$ python3 -q
>>> import numpy as np
>>> np.set_printoptions(precision=2, suppress=True, linewidth=160, legacy="1.25")
>>> rd = lambda a: np.round(a, 2) + 0
>>> data = np.loadtxt("mat.csv", delimiter=",")
>>> data
array([[-1.1, -0.5,  0. , -1.1,  0.7, -0.8,  0.7],
       [-0.4, -1. ,  0.1,  1. , -1. ,  0.9, -0.8],
       [ 0.1,  2.5, -0.4, -0.4,  0. ,  0.1,  0. ],
       [-2.1,  0.2,  0. , -1.2, -0.7,  0. , -1. ],
       [-0.3, -0.1,  0.9, -0.2,  1. , -1.8, -1.2],
       [-0.4, -1.1, -0.6,  0.2, -0.3, -0.1, -0.6],
       [-1.3,  0.9,  1.7, -0.6, -0.6,  0.2, -0.9],
       [ 0.9,  0.9, -0.4,  1.8, -0.1, -0.2, -0.2],
       [-0.1,  1.4,  0.2, -2.1, -0.1,  0.1, -2. ],
       [-0.5,  2.2,  0.8, -0.1,  0.8,  0.8, -2.1]])
>>> cov = data.T @ data
>>> np.linalg.matrix_rank(cov)
7
>>> np.allclose(cov, cov.T)
True
>>> rd(np.diag(cov))
array([ 8.8 , 17.18,  5.07, 11.91,  4.09,  5.44, 13.19])
>>> rng = np.random.default_rng(48)
>>> Y = data + rng.integers(-2, 3, (10, 1)) @ rng.integers(-2, 3, (1, 7))
>>> rd(Y)
array([[-5.1, -4.5, -2. , -1.1,  4.7, -0.8, -1.3],
       [-2.4, -3. , -0.9,  1. ,  1. ,  0.9, -1.8],
       [ 0.1,  2.5, -0.4, -0.4,  0. ,  0.1,  0. ],
       [-2.1,  0.2,  0. , -1.2, -0.7,  0. , -1. ],
       [ 1.7,  1.9,  1.9, -0.2, -1. , -1.8, -0.2],
       [-0.4, -1.1, -0.6,  0.2, -0.3, -0.1, -0.6],
       [-5.3, -3.1, -0.3, -0.6,  3.4,  0.2, -2.9],
       [ 2.9,  2.9,  0.6,  1.8, -2.1, -0.2,  0.8],
       [ 3.9,  5.4,  2.2, -2.1, -4.1,  0.1,  0. ],
       [ 1.5,  4.2,  1.8, -0.1, -1.2,  0.8, -1.1]])
>>> rd(Y - data)
array([[-4., -4., -2.,  0.,  4.,  0., -2.],
       [-2., -2., -1.,  0.,  2.,  0., -1.],
       [ 0.,  0.,  0.,  0.,  0.,  0.,  0.],
       [ 0.,  0.,  0.,  0.,  0.,  0.,  0.],
       [ 2.,  2.,  1.,  0., -2.,  0.,  1.],
       [ 0.,  0.,  0.,  0.,  0.,  0.,  0.],
       [-4., -4., -2.,  0.,  4.,  0., -2.],
       [ 2.,  2.,  1.,  0., -2.,  0.,  1.],
       [ 4.,  4.,  2.,  0., -4.,  0.,  2.],
       [ 2.,  2.,  1.,  0., -2.,  0.,  1.]])
>>> np.abs(Y - data).sum(axis=1)
array([16.,  8.,  0.,  0.,  8.,  0., 16.,  8., 16.,  8.])
>>> np.linalg.matrix_rank(Y - data, tol=1e-8)
1
>>> M = np.array([[169, 109, 126, 111, 122, 142, 96, 77],
...     [109, 109, 101, 68, 86, 102, 71, 49],
...     [126, 101, 141, 88, 93, 137, 79, 51],
...     [111, 68, 88, 119, 90, 101, 84, 54],
...     [122, 86, 93, 90, 110, 109, 70, 59],
...     [142, 102, 137, 101, 109, 154, 83, 65],
...     [96, 71, 79, 84, 70, 83, 90, 54],
...     [77, 49, 51, 54, 59, 65, 54, 51]])
>>> # equal to its transpose
>>> vals, vecs = np.linalg.eigh(M)
>>> vals.sum(), np.trace(M)
(943.0, 943)
>>> rd(vecs.T @ M @ vecs)
array([[  3.7 ,   0.  ,   0.  ,   0.  ,   0.  ,   0.  ,   0.  ,   0.  ],
       [  0.  ,   7.04,   0.  ,   0.  ,   0.  ,   0.  ,   0.  ,   0.  ],
       [  0.  ,   0.  ,  12.06,   0.  ,   0.  ,   0.  ,   0.  ,   0.  ],
       [  0.  ,   0.  ,   0.  ,  20.98,   0.  ,   0.  ,   0.  ,   0.  ],
       [  0.  ,   0.  ,   0.  ,   0.  ,  32.91,   0.  ,   0.  ,   0.  ],
       [  0.  ,   0.  ,   0.  ,   0.  ,   0.  ,  37.04,   0.  ,   0.  ],
       [  0.  ,   0.  ,   0.  ,   0.  ,   0.  ,   0.  ,  62.6 ,   0.  ],
       [  0.  ,   0.  ,   0.  ,   0.  ,   0.  ,   0.  ,   0.  , 766.68]])
>>> np.unique(vals.round(6) + 0, return_counts=True)[1]
array([1, 1, 1, 1, 1, 1, 1, 1])
>>> rd(vals)
array([  3.7 ,   7.04,  12.06,  20.98,  32.91,  37.04,  62.6 , 766.68])
>>> rd(vecs @ np.diag(vals) @ vecs.T)
array([[169., 109., 126., 111., 122., 142.,  96.,  77.],
       [109., 109., 101.,  68.,  86., 102.,  71.,  49.],
       [126., 101., 141.,  88.,  93., 137.,  79.,  51.],
       [111.,  68.,  88., 119.,  90., 101.,  84.,  54.],
       [122.,  86.,  93.,  90., 110., 109.,  70.,  59.],
       [142., 102., 137., 101., 109., 154.,  83.,  65.],
       [ 96.,  71.,  79.,  84.,  70.,  83.,  90.,  54.],
       [ 77.,  49.,  51.,  54.,  59.,  65.,  54.,  51.]])
